$ ipython --no-banner

In [1]: import numpy as np

In [2]: np.set_printoptions(suppress=True, linewidth=200)

In [3]: feats = np.loadtxt("out11.csv", delimiter=",")

In [4]: feats.round(2)
Out[4]: 
array([[ 1.  ,  0.  ,  0.  ],
       [ 0.  , -0.82,  0.57],
       [ 0.  , -0.57, -0.82]])

In [5]: print(np.round(np.linalg.det(feats), 2))
1.0

In [6]: np.flatnonzero(np.linalg.matrix_power((feats != 0) + (feats.T != 0) + np.eye(3), 3)[0])
Out[6]: array([0])

In [7]: M = np.loadtxt("mat.csv", delimiter=",")

In [8]: M
Out[8]: 
array([[0., 1.],
       [1., 0.]])

In [9]: vals, evecs = np.linalg.eig(M)

In [10]: M @ evecs[:, 0] - vals[0] * evecs[:, 0]
Out[10]: array([0., 0.])

In [11]: np.prod(vals)
Out[11]: np.float64(-1.0)

In [12]: B = M / np.sqrt((M ** 2).mean(axis=1, keepdims=True))

In [13]: B[0].round(2)
Out[13]: array([0.  , 1.41])

In [14]: np.round(np.linalg.norm(B, axis=1), 2)
Out[14]: array([1.41, 1.41])

In [15]: M - M.mean(axis=1, keepdims=True)
Out[15]: 
array([[-0.5,  0.5],
       [ 0.5, -0.5]])

In [16]: F = np.load("arr.npy")

In [17]: F
Out[17]: 
array([[2, 3, 3, 0],
       [0, 2, 3, 3],
       [3, 0, 2, 3],
       [3, 3, 0, 2]])

In [18]: Q, r_ = np.linalg.qr(F)

In [19]: np.allclose(r_.T @ r_, F.T @ F)
Out[19]: True

In [20]: np.round(abs(r_[0, 0]), 2), round(np.linalg.norm(F[:, 0]), 2)
Out[20]: (np.float64(4.69), np.float64(4.69))

In [21]: Q.shape, r_.shape
Out[21]: ((4, 4), (4, 4))

In [22]: B = np.linalg.invert(F)
AttributeError: module 'numpy.linalg' has no attribute 'invert'


In [23]: B = np.inv(F)
AttributeError: module 'numpy' has no attribute 'inv'


In [24]: B = np.linalg.inv(F)

In [25]: B.round(2)
Out[25]: 
array([[ 0.11, -0.24,  0.21,  0.06],
       [ 0.06,  0.11, -0.24,  0.21],
       [ 0.21,  0.06,  0.11, -0.24],
       [-0.24,  0.21,  0.06,  0.11]])

In [26]: print(np.round(B @ np.ones(4), 2))
[0.12 0.12 0.13 0.13]

In [27]: np.round(np.sort(np.abs(np.fft.fft(B[0]))), 2), np.round(np.sort(np.linalg.svd(B, compute_uv=False)), 2)
Out[27]: (array([0.12, 0.32, 0.32, 0.5 ]), array([0.12, 0.32, 0.32, 0.5 ]))

In [28]: np.round((B @ B)[0], 2)
Out[28]: array([ 0.03, -0.03,  0.11, -0.09])

In [29]: np.round(np.fft.fft(B[0]), 2)
Out[29]: array([ 0.12+0.j , -0.1 +0.3j,  0.5 +0.j , -0.1 -0.3j])

In [30]: np.round(B @ (-1.0) ** np.arange(4), 2)
Out[30]: array([ 0.5, -0.5,  0.5, -0.5])

In [31]: Q = F.astype(float).copy()

In [32]: for j in range(4):
    ...:     Q[:, j] -= Q[:, :j] @ (Q[:, :j].T @ Q[:, j])
    ...:     Q[:, j] /= np.linalg.norm(Q[:, j])
    ...: 

In [33]: np.round(Q.T @ Q, 2) + 0
Out[33]: 
array([[1., 0., 0., 0.],
       [0., 1., 0., 0.],
       [0., 0., 1., 0.],
       [0., 0., 0., 1.]])

In [34]: Q.round(2)
Out[34]: 
array([[ 0.43,  0.48,  0.28, -0.71],
       [ 0.  ,  0.58,  0.54,  0.6 ],
       [ 0.64, -0.6 ,  0.46,  0.16],
       [ 0.64,  0.28, -0.65,  0.31]])

In [35]: r0 = np.array([1, 1, 0, -2])

In [36]: B = F + np.outer(r0, np.eye(4)[0])

In [37]: B
Out[37]: 
array([[3., 3., 3., 0.],
       [1., 2., 3., 3.],
       [3., 0., 2., 3.],
       [1., 3., 0., 2.]])

In [38]: np.linalg.matrix_rank(B - F)
Out[38]: np.int64(1)

In [39]: round(np.linalg.det(B) / np.linalg.det(F), 2), round(1 + np.linalg.solve(F, r0)[0], 2)
Out[39]: (np.float64(0.75), np.float64(0.75))

In [40]: mat = np.load("block15.npy")

In [41]: mat
Out[41]: 
array([[ 0, -9,  3],
       [ 0, 27, -9],
       [ 0, -9,  3]])

In [42]: w1 = np.array([[-2, -1, 2, 1, -1, 2], [2, 2, 2, 0, -2, -1], [-1, -1, -2, 2, -1, 2]])

In [43]: coef = np.array([1, 2, 1, 1, 3, 1])

In [44]: act = np.maximum(mat @ w1 + coef, 0)

In [45]: np.linalg.matrix_rank(act)
Out[45]: np.int64(2)

In [46]: (act > 0).astype(int)
Out[46]: 
array([[0, 0, 0, 1, 1, 1],
       [1, 1, 1, 0, 0, 0],
       [0, 0, 0, 1, 1, 1]])

In [47]: C = np.array([[1, -2, 2], [2, 2, 2], [0, -1, 2], [2, 3, 2], [3, 3, -3], [1, 1, 3]])

In [48]: print(w1 @ C)
[[-3  2  9]
 [-1 -9 15]
 [ 0  7  5]]

In [49]: (act @ C).round(6).argmax(axis=1)
Out[49]: array([1, 2, 1])

In [50]: P = np.triu(np.array([[0, 0, -5], [0, -1, -5], [4, -3, -3]]), 1) + np.eye(3)

In [51]: B = P @ mat @ np.linalg.inv(P)

In [52]: print(round(np.linalg.det(B), 2))
0.0

In [53]: P @ mat - mat @ P
Out[53]: 
array([[  0.,  45., -60.],
       [  0.,  45., 120.],
       [  0.,   0., -45.]])

In [54]: x0 = np.array([1, 2, -2])

In [55]: a = np.maximum(mat @ x0, 0)

In [56]: print(np.flatnonzero(a > 1e-9))
[1]

In [57]: print(np.tanh(mat @ x0))
[-1.  1. -1.]

In [58]: data = np.load("w.npy")

In [59]: data
Out[59]: 
array([[0, 0, 9],
       [0, 8, 5],
       [0, 0, 6]])

In [60]: round(np.linalg.eigvals(data).sum().real, 2)
Out[60]: np.float64(14.0)

In [61]: np.round(np.linalg.eigvals(data), 2)
Out[61]: array([0., 8., 6.])

In [62]: np.poly(data)
Out[62]: array([  1., -14.,  48.,   0.])

In [63]: np.einsum("ii->", data)
Out[63]: np.int64(14)

In [64]: A = np.array([[1.0, 5.0, 2.0, 3.0],
    ...:     [3.0, 1.0, 4.0, -4.0],
    ...:     [2.0, 0.0, 3.0, 2.0],
    ...:     [0.0, 0.0, 0.0, 2.0]])

In [65]: A
Out[65]: 
array([[ 1.,  5.,  2.,  3.],
       [ 3.,  1.,  4., -4.],
       [ 2.,  0.,  3.,  2.],
       [ 0.,  0.,  0.,  2.]])

In [66]: gram = A.T @ A

In [67]: np.round(np.linalg.eigvalsh(gram)[::-1], 2)
Out[67]: array([52.6 , 39.86,  9.54,  0.01])

In [68]: print(np.linalg.matrix_rank(gram))
4

In [69]: print((A @ A.T).shape)
(4, 4)

In [70]: B = np.array([[7, 9, 6], [4, 8, 5]])

In [71]: C = np.kron(B, M)

In [72]: np.linalg.matrix_rank(C)
Out[72]: np.int64(4)

In [73]: B = np.linalg.inv(A)

In [74]: np.round(np.linalg.det(A) * np.linalg.det(B), 2)
Out[74]: np.float64(1.0)

In [75]: np.round(np.linalg.inv(B), 2) + 0
Out[75]: 
array([[ 1.,  5.,  2.,  3.],
       [ 3.,  1.,  4., -4.],
       [ 2.,  0.,  3.,  2.],
       [ 0.,  0.,  0.,  2.]])

In [76]: B.round(2)
Out[76]: 
array([[-0.5 ,  2.5 , -3.  ,  8.75],
       [ 0.17,  0.17, -0.33,  0.42],
       [ 0.33, -1.67,  2.33, -6.17],
       [ 0.  ,  0.  ,  0.  ,  0.5 ]])

In [77]: round(np.linalg.slogdet(A)[0], 2)
Out[77]: np.float64(-1.0)

In [78]: J = np.array([[4, 0, 0, 0], [0, -3, 0, 0], [0, 0, -4, 0], [0, 0, 0, 5]])

In [79]: P = np.triu(np.array([[0, 0, 2, -2], [-3, 0, 3, 2], [-3, 0, -1, 3], [-2, 0, -2, -1]]), 1) + np.eye(4)

In [80]: B = P @ J @ np.linalg.inv(P)

In [81]: np.linalg.matrix_rank(B)
Out[81]: np.int64(4)

In [82]: B
Out[82]: 
array([[  4.,   0., -16.,  46.],
       [  0.,  -3.,  -3.,  25.],
       [  0.,   0.,  -4.,  27.],
       [  0.,   0.,   0.,   5.]])

In [83]: np.trace(B), np.trace(J)
Out[83]: (np.float64(2.0), np.int64(2))

In [84]: np.poly(B)
Out[84]: array([  1.,  -2., -31.,  32., 240.])

In [85]: x0 = np.array([0, 3, 1, 2])

In [86]: rhs = J @ x0

In [87]: coef, lr = np.zeros(4), 1 / np.linalg.norm(J, 2) ** 2

In [88]: for i in range(20):
    ...:     coef -= lr * J.T @ (J @ coef - rhs)
    ...:     if i % 5 == 0: print(i, round(np.linalg.norm(J @ coef - rhs), 2))
    ...: 
0 5.94
5 0.62
10 0.07
15 0.01

In [89]: print(round(np.linalg.cond(J), 2))
1.67

In [90]: coef.round(2)
Out[90]: array([0., 3., 1., 2.])

In [91]: Q = J.astype(float).copy()

In [92]: for j in range(4):
    ...:     Q[:, j] -= Q[:, :j] @ (Q[:, :j].T @ Q[:, j])
    ...:     Q[:, j] /= np.linalg.norm(Q[:, j])
    ...: 

In [93]: print(Q.T @ Q)
[[1. 0. 0. 0.]
 [0. 1. 0. 0.]
 [0. 0. 1. 0.]
 [0. 0. 0. 1.]]

In [94]: Q
Out[94]: 
array([[ 1.,  0.,  0.,  0.],
       [ 0., -1.,  0.,  0.],
       [ 0.,  0., -1.,  0.],
       [ 0.,  0.,  0.,  1.]])

In [95]: Q, evecs = np.linalg.qr(J[:, :1])[0], np.linalg.qr(J[:, 1:])[0]

In [96]: s = np.linalg.svd(Q.T @ evecs, compute_uv=False)

In [97]: (s > 0.9).sum()
Out[97]: np.int64(0)

In [98]: np.degrees(np.arccos(s.clip(0, 1)))
Out[98]: array([90.])

In [99]: s
Out[99]: array([0.])

In [100]: np.round(np.linalg.norm(Q @ Q.T - evecs @ evecs.T, 2), 2)
Out[100]: np.float64(1.0)

In [101]: E = np.loadtxt("dump.csv", delimiter=",")

In [102]: print(E)
[[ 1.  0.  2.]
 [ 4. -9. -4.]
 [-4. 12.  7.]]

In [103]: np.linalg.matrix_rank(E, rtol=0.1)
Out[103]: np.int64(2)

In [104]: print(round(float(np.linalg.norm(E, 2) / np.linalg.norm(E)), 2))
0.99

In [105]: round(np.log10(np.linalg.cond(E)))
Out[105]: 2

In [106]: np.linalg.cond(E) > 100
Out[106]: np.False_

In [107]: np.round(np.abs(np.linalg.svd(E)[2][-1]), 2)
Out[107]: array([0.75, 0.51, 0.43])

In [108]: np.argsort(-np.linalg.norm(E, axis=0).round(6), kind="stable")[:3]
Out[108]: array([1, 2, 0])

In [109]: Uu, s, Vh = np.linalg.svd(E)

In [110]: s.round(2)
Out[110]: array([17.91,  2.49,  0.2 ])

In [111]: B = Uu[:, :2] @ np.diag(s[:2]) @ Vh[:2]

In [112]: np.linalg.matrix_rank(E, rtol=0.05)
Out[112]: np.int64(2)

In [113]: vals, evecs = np.linalg.eig(E)

In [114]: np.round(np.prod(vals), 2)
Out[114]: np.float64(9.0)

In [115]: vals.round(2)
Out[115]: array([-1., -3.,  3.])

In [116]: np.round(np.sort(np.linalg.eigvals(E @ E)), 2)
Out[116]: array([1., 9., 9.])
